% ipython --no-banner

In [1]: import numpy as np

In [2]: np.set_printoptions(precision=3, suppress=True, linewidth=120)

In [3]: M = np.load("x.npy")

In [4]: print(M)
[[ 0.  0.  0.  0.  0.]
 [ 0.  2.  1.  0.  0.]
 [ 0. -3.  3. -3. -3.]
 [ 0.  0. -2.  3.  3.]
 [ 0.  3. -2.  2.  3.]]

In [5]: rng = np.random.default_rng(98)

In [6]: lab = rng.permutation(5)

In [7]: lab
Out[7]: array([2, 1, 0, 4, 3])

In [8]: Y = M[lab][:, lab]

In [9]: print(round(float(np.linalg.det(Y)), 3), round(np.linalg.det(M[lab]), 3))
0.0 0.0

In [10]: np.diag(Y)
Out[10]: array([3., 2., 0., 3., 3.])

In [11]: np.trace(Y)
Out[11]: np.float64(11.0)

In [12]: np.sort(np.abs(np.linalg.eigvals(Y)))
Out[12]: array([0.   , 0.947, 0.947, 2.232, 7.496])

In [13]: Y
Out[13]: 
array([[ 3., -3.,  0., -3., -3.],
       [ 1.,  2.,  0.,  0.,  0.],
       [ 0.,  0.,  0.,  0.,  0.],
       [-2.,  3.,  0.,  3.,  2.],
       [-2.,  0.,  0.,  3.,  3.]])

In [14]: m1 = rng.normal(size=(24, 12))

In [15]: m1 = 10 * m1 / np.linalg.norm(m1, axis=1, keepdims=True)

In [16]: print(m1)
[[ 2.438  2.996  1.862  4.637 -1.336  2.567  1.685  1.106 -2.117  1.576  6.373 -0.29 ]
 [-2.775  1.471 -2.294  3.662 -0.458 -1.387  0.942 -0.586 -1.78   7.713  1.821  1.458]
 [ 1.146  4.442 -0.833 -1.586 -1.827 -3.182 -1.256  5.301 -4.917 -2.183 -0.086  1.911]
 [ 1.662 -0.83   2.501 -1.596 -0.217 -1.572  4.345 -1.887 -1.25  -1.429  7.213 -2.674]
 [ 4.09  -4.    -3.734 -1.473  0.48   4.342  0.084 -0.848  4.658 -0.955  2.945 -0.257]
 [-3.001 -0.992 -0.594 -0.502  2.935  2.705 -1.513 -6.454  5.111  0.408  1.386  1.148]
 [-1.745 -2.23   0.849 -0.659  2.768 -0.37  -0.341  0.035  2.069  2.203  8.578 -0.437]
 [-0.058 -2.297  2.594 -1.538 -6.392 -1.405 -0.288 -4.741 -0.318  2.814 -3.323  1.084]
 [ 2.006  3.687 -3.39  -1.288 -0.849 -0.658 -3.495 -0.414 -0.131  4.603  5.87  -0.177]
 [ 2.883 -1.554 -4.763  1.555 -0.94   1.841  2.817  0.259 -1.295  4.59  -5.187  1.497]
 [ 1.564 -5.337 -6.351  0.439  1.842  1.295 -3.881 -2.412  0.599  0.922 -0.923  0.728]
 [-2.602  5.122  2.79  -0.929 -2.795 -4.419 -2.309  0.897  2.096 -3.509  1.022  2.668]
 [ 1.826  2.659  2.018  1.865  4.112  3.661 -0.648  0.789  2.843  5.561  3.381  0.5  ]
 [ 3.852  3.742 -2.885  3.633 -1.543  0.879 -1.201 -4.549 -1.522  3.827  2.643 -0.628]
 [-1.162 -0.042  2.331  3.692  2.616  3.218 -0.327  2.857  6.5    1.674  1.931  2.309]
 [-2.755  0.764 -1.012  0.061 -1.459  5.12   2.364 -6.276  1.444  3.229 -2.015  0.956]
 [ 2.157  3.884 -0.698 -1.012 -5.15   0.102  2.601  4.748 -2.169 -1.22   1.692  3.721]
 [-0.88   0.448  0.617  1.808  6.116  0.742 -3.103 -0.736  4.289 -2.985  0.017  4.466]
 [-3.417  0.954  0.293 -1.842  3.639 -2.063 -3.091 -0.128 -2.341 -5.375  4.248  2.109]
 [ 1.96   1.9   -4.331  0.773 -2.096 -4.497 -4.655 -0.936  2.275  1.887  3.62   2.046]
 [ 3.438 -0.361 -3.08   0.312 -4.298  3.665  0.242 -1.576 -1.909  4.438 -1.078  4.418]
 [ 2.867  0.843  4.855  3.935  3.828  0.384  0.479 -0.294  3.278 -3.736  2.408  2.528]
 [ 2.107 -1.086  0.932  3.64   3.362 -0.073 -0.572 -2.076  4.729  6.342  1.273 -0.325]
 [ 4.41   2.318 -2.601 -1.577 -2.614 -1.554  2.386  2.393  1.856 -3.496  5.434  0.241]]

In [17]: cen = m1 - m1.mean(axis=0)

In [18]: left, sig, vt = np.linalg.svd(cen, full_matrices=False)

In [19]: (np.sign(left[:, 0]) == np.sign(left[0, 0])).astype(int)
Out[19]: array([1, 0, 1, 1, 0, 0, 1, 0, 1, 0, 0, 1, 0, 0, 0, 0, 1, 0, 1, 1, 0, 1, 0, 1])

In [20]: np.round(cen.mean(axis=0), 3) + 0
Out[20]: array([0., 0., 0., 0., 0., 0., 0., 0., 0., 0., 0., 0.])

In [21]: sig ** 2 / (sig ** 2).sum()
Out[21]: array([0.231, 0.209, 0.127, 0.098, 0.09 , 0.084, 0.048, 0.038, 0.035, 0.018, 0.015, 0.007])

In [22]: vt[0] * np.sign(vt[0, np.abs(vt[0]).argmax()])
Out[22]: array([-0.001, -0.35 , -0.198,  0.176,  0.13 ,  0.381,  0.001, -0.426,  0.228,  0.547, -0.333, -0.043])

In [23]: print(np.abs(vt[0]).argmax())
9

In [24]: sig
Out[24]: array([22.278, 21.204, 16.511, 14.504, 13.904, 13.441, 10.104,  9.032,  8.716,  6.18 ,  5.731,  3.899])

In [25]: cen = m1 - m1.mean(axis=0)

In [26]: evecs = np.linalg.svd(cen)[2][:3]

In [27]: Y = cen - cen @ evecs.T @ evecs

In [28]: print(Y.std(axis=0))
[2.084 1.9   2.234 1.696 1.455 1.872 2.072 2.053 1.662 1.4   1.497 1.358]

In [29]: np.round(np.cov(cen @ evecs.T, rowvar=False), 3) + 0
Out[29]: 
array([[21.579,  0.   ,  0.   ],
       [ 0.   , 19.549,  0.   ],
       [ 0.   ,  0.   , 11.852]])

In [30]: np.linalg.norm(Y, axis=1).round(6).argmax()
Out[30]: np.int64(4)

In [31]: round(float(np.linalg.norm(Y) / np.linalg.norm(cen)), 3)
Out[31]: 0.658

In [32]: np.diag(evecs.T @ evecs)
Out[32]: array([0.117, 0.182, 0.155, 0.118, 0.413, 0.164, 0.071, 0.213, 0.294, 0.616, 0.58 , 0.078])

In [33]: arr = np.loadtxt("layer15.csv", delimiter=",")

In [34]: arr
Out[34]: 
array([[ 0.,  0.,  0.,  0.,  0.,  0.,  0., -2.,  0.,  0.,  0.,  0.,  0.,  0.],
       [ 0.,  0.,  0.,  0.,  0.,  1.,  0.,  0.,  0.,  0.,  0.,  0.,  0.,  0.],
       [ 0.,  0.,  0.,  0.,  0.,  0.,  0.,  0., -2.,  0.,  0.,  0.,  0.,  0.],
       [ 0., -1.,  0.,  0.,  0.,  0.,  0.,  0.,  0.,  0.,  0.,  0.,  0.,  0.],
       [ 0.,  0.,  0.,  0.,  3.,  0.,  0.,  0.,  0.,  0.,  0.,  0.,  0.,  0.],
       [ 0.,  0.,  0.,  0.,  0.,  0.,  0.,  0.,  0.,  0.,  0.,  0.,  0.,  0.],
       [ 1.,  0.,  0.,  0.,  0.,  0.,  0.,  0.,  0.,  0.,  0.,  0.,  0.,  0.],
       [ 0.,  0.,  0.,  0.,  0.,  0.,  0.,  0.,  0.,  0.,  0.,  0.,  0.,  0.],
       [ 0.,  0.,  0.,  0.,  0.,  0.,  0.,  0.,  0.,  0.,  0.,  0.,  2.,  0.],
       [ 0.,  0.,  0.,  0.,  0.,  0.,  0.,  0.,  0.,  0.,  0.,  0.,  0.,  2.],
       [ 0.,  0.,  0.,  0.,  0.,  0.,  0.,  0.,  0., -3.,  0.,  0.,  0.,  0.],
       [ 0.,  0.,  0.,  0.,  0.,  0.,  0.,  0.,  0.,  0.,  0.,  0.,  0.,  0.],
       [ 0.,  0.,  0.,  0.,  0.,  0., -3.,  0.,  0.,  0.,  0.,  0.,  0.,  0.],
       [ 0.,  0.,  1.,  0.,  0.,  0.,  0.,  0.,  0.,  0.,  0.,  0.,  0.,  0.]])

In [35]: left, sig, vt = np.linalg.svd(arr)

In [36]: sig
Out[36]: array([ 3.,  3.,  3.,  2.,  2.,  2.,  2.,  1.,  1.,  1.,  1.,  0., -0.,  0.])

In [37]: Y = left[:, :11] @ np.diag(sig[:11]) @ vt[:11]

In [38]: round(np.linalg.norm(arr - Y) / np.linalg.norm(arr), 3)
Out[38]: np.float64(0.0)

In [39]: print(np.abs(arr - Y).max())
0.0

In [40]: np.allclose(arr[:-1].T @ np.linalg.lstsq(arr[:-1].T, arr[-1])[0], arr[-1])
Out[40]: False

In [41]: print(round(float(np.trace(np.linalg.pinv(arr) @ arr)), 3))
11.0

In [42]: np.unique(arr.round(6), axis=0).shape
Out[42]: (12, 14)

In [43]: r = np.linalg.matrix_rank(arr)

In [44]: print(r)
11

In [45]: ns = np.linalg.svd(arr)[2][r:].T

In [46]: [int(np.linalg.matrix_rank(arr[:, :j + 1])) for j in range(14)]
Out[46]: [1, 2, 3, 3, 4, 5, 6, 7, 8, 9, 9, 9, 10, 11]

In [47]: [int(np.linalg.matrix_rank(np.delete(arr, i, axis=0))) for i in range(14)]
Out[47]: [10, 10, 10, 10, 10, 11, 10, 11, 10, 10, 10, 11, 10, 10]

In [48]: print(np.linalg.matrix_rank(arr.T @ arr), np.linalg.matrix_rank(arr @ arr.T))
11 11

In [49]: np.linalg.norm(arr, axis=1).argmax()
Out[49]: np.int64(4)

In [50]: round(float(np.linalg.norm(arr, 1)), 3), round(np.linalg.norm(arr, np.inf), 3)
Out[50]: (3.0, np.float64(3.0))

In [51]: round(np.linalg.norm(arr, 2), 3)
Out[51]: np.float64(3.0)

In [52]: np.round(np.linalg.norm(arr[13], 1), 3), round(np.linalg.norm(arr[13], np.inf), 3)
Out[52]: (np.float64(1.0), np.float64(1.0))

In [53]: np.round(np.linalg.norm(arr) ** 2 / np.linalg.norm(arr, 2) ** 2, 3)
Out[53]: np.float64(5.222)

In [54]: np.linalg.norm(arr, axis=1)
Out[54]: array([2., 1., 2., 1., 3., 0., 1., 0., 2., 2., 3., 0., 3., 1.])

In [55]: print(arr[13] @ arr[1])
0.0

In [56]: W0 = np.load("data.npy")

In [57]: W0
Out[57]: 
array([[ 0,  0,  0,  0,  0,  0,  0,  0, -1],
       [ 0,  0,  3,  0,  0,  0,  0,  0,  0],
       [ 0,  0,  0,  0,  0,  0,  7,  0,  0],
       [ 0,  0,  0,  0,  0,  8,  0,  0,  0],
       [-7,  0,  0,  0,  0,  0,  0,  0,  0],
       [ 0,  0,  0,  0,  5,  0,  0,  0,  0],
       [ 0,  0,  0, -6,  0,  0,  0,  0,  0],
       [ 0,  0,  0,  0,  0,  0,  0,  0,  0],
       [ 0,  0,  0,  0,  0,  0,  0,  4,  0]])

In [58]: # rows and columns are dependent

In [59]: left, sig, vt = np.linalg.svd(W0)

In [60]: evecs = vt[:(sig > 1e-8).sum()]

In [61]: vec = W0[8] + -1 * W0[1] + rng.integers(2) * np.eye(9)[7]

In [62]: vec
Out[62]: array([ 0.,  0., -3.,  0.,  0.,  0.,  0.,  5.,  0.])

In [63]: np.allclose(evecs.T @ evecs @ vec, vec)
Out[63]: True

In [64]: print(round(np.linalg.norm(vec - evecs.T @ evecs @ vec), 3))
0.0

In [65]: print(np.linalg.norm(W0, axis=0))
[7. 0. 3. 6. 5. 8. 7. 4. 1.]

In [66]: np.linalg.svd(W0, compute_uv=False)
Out[66]: array([8., 7., 7., 6., 5., 4., 3., 1., 0.])

In [67]: np.linalg.pinv(W0)
Out[67]: 
array([[ 0.   ,  0.   ,  0.   ,  0.   , -0.143,  0.   ,  0.   ,  0.   ,  0.   ],
       [ 0.   ,  0.   ,  0.   ,  0.   ,  0.   ,  0.   ,  0.   ,  0.   ,  0.   ],
       [ 0.   ,  0.333,  0.   ,  0.   ,  0.   ,  0.   ,  0.   ,  0.   ,  0.   ],
       [ 0.   ,  0.   ,  0.   ,  0.   ,  0.   ,  0.   , -0.167,  0.   ,  0.   ],
       [ 0.   ,  0.   ,  0.   ,  0.   ,  0.   ,  0.2  ,  0.   ,  0.   ,  0.   ],
       [ 0.   ,  0.   ,  0.   ,  0.125,  0.   ,  0.   ,  0.   ,  0.   ,  0.   ],
       [ 0.   ,  0.   ,  0.143,  0.   ,  0.   ,  0.   ,  0.   ,  0.   ,  0.   ],
       [ 0.   ,  0.   ,  0.   ,  0.   ,  0.   ,  0.   ,  0.   ,  0.   ,  0.25 ],
       [-1.   ,  0.   ,  0.   ,  0.   ,  0.   ,  0.   ,  0.   ,  0.   ,  0.   ]])

In [68]: W0.T @ W0
Out[68]: 
array([[49,  0,  0,  0,  0,  0,  0,  0,  0],
       [ 0,  0,  0,  0,  0,  0,  0,  0,  0],
       [ 0,  0,  9,  0,  0,  0,  0,  0,  0],
       [ 0,  0,  0, 36,  0,  0,  0,  0,  0],
       [ 0,  0,  0,  0, 25,  0,  0,  0,  0],
       [ 0,  0,  0,  0,  0, 64,  0,  0,  0],
       [ 0,  0,  0,  0,  0,  0, 49,  0,  0],
       [ 0,  0,  0,  0,  0,  0,  0, 16,  0],
       [ 0,  0,  0,  0,  0,  0,  0,  0,  1]])

In [69]: W0[:, 6] @ W0[:, 3]
Out[69]: np.int64(0)

In [70]: W0 @ W0.T
Out[70]: 
array([[ 1,  0,  0,  0,  0,  0,  0,  0,  0],
       [ 0,  9,  0,  0,  0,  0,  0,  0,  0],
       [ 0,  0, 49,  0,  0,  0,  0,  0,  0],
       [ 0,  0,  0, 64,  0,  0,  0,  0,  0],
       [ 0,  0,  0,  0, 49,  0,  0,  0,  0],
       [ 0,  0,  0,  0,  0, 25,  0,  0,  0],
       [ 0,  0,  0,  0,  0,  0, 36,  0,  0],
       [ 0,  0,  0,  0,  0,  0,  0,  0,  0],
       [ 0,  0,  0,  0,  0,  0,  0,  0, 16]])

In [71]: np.linalg.norm(W0, axis=1)
Out[71]: array([1., 3., 7., 8., 7., 5., 6., 0., 4.])

In [72]: round(float(np.linalg.norm(W0) ** 2 / np.linalg.norm(W0, 2) ** 2), 3)
Out[72]: 3.891

In [73]: np.round(np.linalg.norm(W0, 2), 3)
Out[73]: np.float64(8.0)

In [74]: np.linalg.norm(W0, axis=0)
Out[74]: array([7., 0., 3., 6., 5., 8., 7., 4., 1.])

In [75]: round(np.linalg.norm(W0[6] - W0[3]), 3)
Out[75]: np.float64(10.0)

In [76]: round(np.linalg.norm(W0, "nuc"), 3)
Out[76]: np.float64(41.0)

In [77]: round(np.linalg.norm(W0, 1), 3), round(np.linalg.norm(W0, np.inf), 3)
Out[77]: (np.float64(8.0), np.float64(8.0))

In [78]: print(W0 @ np.linalg.pinv(W0) @ W0)
[[ 0.  0.  0.  0.  0.  0.  0.  0. -1.]
 [ 0.  0.  3.  0.  0.  0.  0.  0.  0.]
 [ 0.  0.  0.  0.  0.  0.  7.  0.  0.]
 [ 0.  0.  0.  0.  0.  8.  0.  0.  0.]
 [-7.  0.  0.  0.  0.  0.  0.  0.  0.]
 [ 0.  0.  0.  0.  5.  0.  0.  0.  0.]
 [ 0.  0.  0. -6.  0.  0.  0.  0.  0.]
 [ 0.  0.  0.  0.  0.  0.  0.  0.  0.]
 [ 0.  0.  0.  0.  0.  0.  0.  4.  0.]]

In [79]: np.linalg.lstsq(W0[:-1].T, W0[-1])[2]
Out[79]: np.int32(7)

In [80]: print(np.unique(W0.round(6), axis=0).shape)
(9, 9)

In [81]: np.allclose(W0[:-1].T @ np.linalg.lstsq(W0[:-1].T, W0[-1])[0], W0[-1])
Out[81]: False

In [82]: E = np.load("m.npy")

In [83]: E
Out[83]: 
array([[ 4,  4,  4,  4,  4,  4,  4,  4],
       [ 4,  8,  8,  8,  8,  8,  8,  8],
       [ 4,  8, 12, 12, 12, 12, 12, 12],
       [ 4,  8, 12, 16, 16, 16, 16, 16],
       [ 4,  8, 12, 16, 20, 20, 20, 20],
       [ 4,  8, 12, 16, 20, 24, 24, 24],
       [ 4,  8, 12, 16, 20, 24, 28, 28],
       [ 4,  8, 12, 16, 20, 24, 28, 32]])

In [84]: np.linalg.lstsq(M[:-1].T, M[-1])[2]
Out[84]: np.int32(3)

In [85]: np.round(np.trace(np.linalg.pinv(M) @ M), 3)
Out[85]: np.float64(4.0)

In [86]: Y = E[0, 0] * E[1:] - np.outer(E[1:, 0], E[0])

In [87]: print(Y)
[[  0  16  16  16  16  16  16  16]
 [  0  16  32  32  32  32  32  32]
 [  0  16  32  48  48  48  48  48]
 [  0  16  32  48  64  64  64  64]
 [  0  16  32  48  64  80  80  80]
 [  0  16  32  48  64  80  96  96]
 [  0  16  32  48  64  80  96 112]]

In [88]: print(np.linalg.matrix_rank(Y), np.linalg.matrix_rank(E))
7 8

In [89]: E[:, 0] / E[0, 0]
Out[89]: array([1., 1., 1., 1., 1., 1., 1., 1.])
